>>> import numpy as np
>>> np.set_printoptions(suppress=True, linewidth=200)
>>> data = np.load("arr.npy")
>>> print(data)
[[  1.5   1.2  -1.7 -18. ]
 [ -0.2   0.8  -0.6  26. ]
 [  0.   -1.4  -0.6   2. ]
 [  0.1   1.8  -0.4  46. ]]
>>> proj = np.triu(np.array([[-2, 0, 2, 0], [-2, 0, 1, 0], [-2, -2, 2, 1], [-2, 2, -1, -2]]), 1) + np.eye(4)
>>> A2 = proj @ data @ np.linalg.inv(proj)
>>> round(float(np.trace(A2)), 3), np.trace(data)
(47.7, np.float64(47.7))
>>> np.round(proj @ data - data @ proj, 3)
array([[ 0. , -2.8, -5.4,  5.7],
       [ 0. , -1.4, -1. ,  2.6],
       [ 0.1,  1.8,  1. , 46.6],
       [ 0. ,  0. , -2. ,  0.4]])
>>> round(float(np.linalg.det(A2)), 3)
-75.42
>>> x0 = np.array([-2, -1, 2, -2])
>>> np.round(data @ np.ones(4), 3) + 0
array([-17. ,  26. ,   0. ,  47.5])
>>> np.sign((data @ x0).round(6))
array([ 1., -1., -1., -1.])
>>> (data @ x0).argmax()
np.int64(0)
>>> np.round(data @ (2 * x0), 3)
array([  56.8, -107.2,   -7.6, -189.6])
>>> data * x0
array([[ -3. ,  -1.2,  -3.4,  36. ],
       [  0.4,  -0.8,  -1.2, -52. ],
       [ -0. ,   1.4,  -1.2,  -4. ],
       [ -0.2,  -1.8,  -0.8, -92. ]])
>>> (data * x0).sum(axis=1)
array([ 28.4, -53.6,  -3.8, -94.8])
>>> x0 = np.array([1, -1, 2, -2])
>>> h = np.maximum(data @ x0, 0)
>>> h
array([32.9,  0. ,  0. ,  0. ])
>>> np.flatnonzero(h > 1e-9)
array([0])
>>> print(np.maximum(data @ (3 * x0), 0))
[98.7  0.   0.   0. ]
>>> np.round(data.T @ h, 3)
array([  49.35,   39.48,  -55.93, -592.2 ])
>>> A2 = data / np.sqrt((data ** 2).mean(axis=1, keepdims=True))
>>> np.linalg.matrix_rank(data - data.mean(axis=1, keepdims=True))
np.int64(3)
>>> print(np.round(np.linalg.norm(A2, axis=1), 3))
[2. 2. 2. 2.]
>>> data - data.mean(axis=1, keepdims=True)
array([[  5.75 ,   5.45 ,   2.55 , -13.75 ],
       [ -6.7  ,  -5.7  ,  -7.1  ,  19.5  ],
       [  0.   ,  -1.4  ,  -0.6  ,   2.   ],
       [-11.775, -10.075, -12.275,  34.125]])
>>> J = np.loadtxt("data.csv", delimiter=",")
>>> J.round(3)
array([[ 2.282,  0.181,  4.445],
       [-1.077, -3.906,  2.93 ],
       [-3.13 , -3.271, -2.121],
       [ 2.86 ,  1.588,  3.781],
       [ 1.24 , -1.553,  4.588],
       [ 1.748,  4.24 , -1.991],
       [ 0.854, -2.067,  4.472],
       [-2.789, -1.376, -3.915],
       [-1.619, -4.192,  2.193],
       [-2.573, -0.815, -4.209],
       [ 2.048,  4.316, -1.475],
       [ 2.375,  4.324, -0.814],
       [-1.143,  1.688, -4.566],
       [ 2.428,  0.487,  4.344],
       [ 2.886,  4.037,  0.611],
       [-1.613, -4.189,  2.202],
       [-2.765, -4.161, -0.202],
       [ 1.628, -0.976,  4.626],
       [ 1.52 , -1.142,  4.624],
       [ 2.338,  0.296,  4.41 ],
       [ 1.252, -1.536,  4.591],
       [ 2.839,  1.522,  3.825],
       [-1.083,  1.768, -4.55 ],
       [-2.357, -0.335, -4.397],
       [ 0.238, -2.782,  4.148]])
>>> # looks like rank 2
>>> A2 = J / np.sqrt((J ** 2).mean(axis=1, keepdims=True))
>>> np.linalg.matrix_rank(J - J.mean(axis=1, keepdims=True))
np.int64(2)
>>> print(np.round(np.linalg.norm(A2, axis=1), 3))
[1.732 1.732 1.732 1.732 1.732 1.732 1.732 1.732 1.732 1.732 1.732 1.732 1.732 1.732 1.732 1.732 1.732 1.732 1.732 1.732 1.732 1.732 1.732 1.732 1.732]
>>> U, sv, Vt = np.linalg.svd(J)
>>> V = Vt[:(sv > 1e-8).sum()]
>>> rng = np.random.default_rng(63879)
>>> x0 = J[14] + 5 * J[0] + rng.integers(2) * np.eye(3)[0]
>>> x0.round(3)
array([15.294,  4.943, 22.837])
>>> round(float(np.linalg.norm(x0 - V.T @ V @ x0)), 3)
0.779
>>> np.round(V.T @ V, 3)
array([[ 0.393,  0.389,  0.296],
       [ 0.389,  0.751, -0.189],
       [ 0.296, -0.189,  0.856]])
>>> np.allclose(V.T @ V @ x0, x0)
False
>>> dist = np.linalg.norm(J[:, None] - J[None], axis=-1)
>>> (dist + 1e9 * np.eye(25)).round(6).argmin(axis=1)
array([19, 15, 16, 21, 20, 10,  4,  9, 15, 23,  5, 10, 22, 19, 11,  8,  2, 18, 17,  0,  4,  3, 12,  9,  6])
>>> dist[7].round(6).argsort(kind="stable")[:4]
array([ 7,  9, 23,  2])
>>> np.round(np.linalg.norm(J, axis=1), 3)
array([5., 5., 5., 5., 5., 5., 5., 5., 5., 5., 5., 5., 5., 5., 5., 5., 5., 5., 5., 5., 5., 5., 5., 5., 5.])
>>> dist.mean(axis=1).argmax()
np.int64(22)
>>> labels = J[:, 1] > np.median(J[:, 1])
>>> u = J[labels].mean(axis=0) - J[~labels].mean(axis=0)
>>> np.argsort(-np.abs(u).round(6), kind="stable")
array([1, 0, 2])
>>> r = np.linalg.matrix_rank(J)
>>> print(r)
2
>>> ns = np.linalg.svd(J)[2][r:].T
>>> np.linalg.matrix_rank(J.T @ J), np.linalg.matrix_rank(J @ J.T)
(np.int64(2), np.int64(2))
>>> np.round(ns[:, 0] / ns[np.abs(ns[:, 0]).round(6).argmax(), 0], 3)
array([ 1.   , -0.641, -0.487])
>>> ns.shape
(3, 1)
